% python3 -q
>>> import numpy as np
>>> from numpy import linalg as LA
>>> np.set_printoptions(suppress=True, linewidth=200)
>>> rnd = lambda a: np.round(a, 2) + 0
>>> M = np.loadtxt("test0.csv", delimiter=",")
>>> M
array([[  1.,   2.,   1.,   3.,   3.,  -2.,   0.,   3.,  -3.,  -1.,   2.],
       [  0.,   4.,   3.,   5.,   2.,  -5.,  -3.,   6.,  -6.,  -1.,   2.],
       [ -2.,   7.,   6.,   3.,   5.,  -3.,  -2.,   8.,  -4.,   1.,   5.],
       [ -4.,   9.,   7.,   5.,   6.,  -1.,   0.,   7.,  -2.,   4.,   7.],
       [ -7.,  11.,   8.,   4.,   5.,  -4.,   3.,   5.,  -1.,   7.,   5.],
       [ -5.,  12.,  11.,   4.,   5.,  -4.,   2.,   2.,   1.,   7.,   2.],
       [ -7.,  11.,  12.,   5.,   8.,  -1.,   3.,   4.,   1.,   8.,   5.],
       [ -5.,  13.,  12.,   3.,   7.,  -1.,   2.,   7.,   0.,   8.,   4.],
       [ -2.,  12.,  10.,   5.,   8.,   2.,   1.,   4.,   1.,   6.,   5.],
       [ -3.,  12.,  10.,   5.,   5.,   3.,   1.,   7.,   2.,   3.,   5.],
       [ -1.,   9.,  12.,   4.,   7.,   3.,  -2.,   4.,   4.,   3.,   8.],
       [ -1.,   9.,  11.,   7.,   9.,   0.,  -3.,   1.,   6.,   2.,  10.],
       [ -1.,  12.,   8.,   9.,  10.,   2.,  -3.,   0.,   3.,   0.,  10.],
       [ -3.,  12.,  11.,  11.,  13.,   4.,  -4.,  -3.,   1.,  -3.,   9.],
       [ -5.,  15.,  12.,  12.,  11.,   4.,  -5.,  -3.,   4.,  -3.,   6.],
       [ -8.,  15.,  15.,  12.,  11.,   5.,  -5.,  -1.,   6.,  -5.,   8.],
       [ -5.,  16.,  17.,  10.,  14.,   7.,  -5.,  -4.,   3.,  -3.,  11.],
       [ -8.,  18.,  17.,   7.,  14.,   9.,  -5.,  -1.,   0.,   0.,  10.],
       [ -8.,  20.,  20.,   4.,  14.,  12.,  -3.,   0.,   1.,   1.,   7.],
       [ -6.,  17.,  17.,   1.,  16.,  12.,   0.,   3.,   0.,   2.,   9.],
       [ -6.,  18.,  18.,   2.,  18.,  12.,  -3.,   1.,   1.,  -1.,   8.],
       [ -7.,  21.,  18.,   5.,  18.,  14.,  -3.,   4.,   4.,  -2.,  10.],
       [-10.,  18.,  18.,   6.,  20.,  17.,  -6.,   1.,   4.,  -4.,  10.],
       [ -8.,  16.,  15.,   5.,  22.,  18.,  -3.,   1.,   1.,  -2.,  12.],
       [ -7.,  18.,  13.,   8.,  20.,  19.,  -3.,  -1.,   4.,   0.,  15.],
       [ -8.,  20.,  12.,  11.,  17.,  21.,  -6.,   2.,   2.,  -2.,  18.],
       [ -7.,  20.,   9.,   8.,  16.,  24.,  -9.,   4.,   3.,   1.,  21.],
       [ -5.,  18.,   6.,   6.,  17.,  26., -10.,   5.,   4.,   0.,  24.],
       [ -5.,  16.,   7.,   8.,  15.,  25., -10.,   6.,   7.,   0.,  21.],
       [ -7.,  18.,   6.,  11.,  14.,  23.,  -8.,   9.,   8.,   0.,  19.],
       [ -5.,  20.,   7.,  14.,  11.,  22., -10.,   7.,  10.,  -3.,  20.],
       [ -3.,  17.,   7.,  12.,   8.,  21., -13.,   4.,   7.,   0.,  23.],
       [ -6.,  19.,   7.,  14.,  11.,  19., -14.,   1.,   8.,   2.,  22.]])
>>> W2 = M[[17, 4]].astype(float)
>>> for _ in range(6):
...     z = LA.norm(M[:, None] - W2, axis=-1).argmin(axis=1)
...     W2 = np.array([M[z == j].mean(axis=0) for j in range(2)])
... 
>>> z
array([1, 1, 1, 1, 1, 1, 1, 1, 1, 1, 1, 1, 1, 1, 1, 0, 0, 0, 0, 0, 0, 0, 0, 0, 0, 0, 0, 0, 0, 0, 0, 0, 0])
>>> np.bincount(z)
array([18, 15])
>>> np.abs(W2[1] - W2[0]).argmax()
np.int64(5)
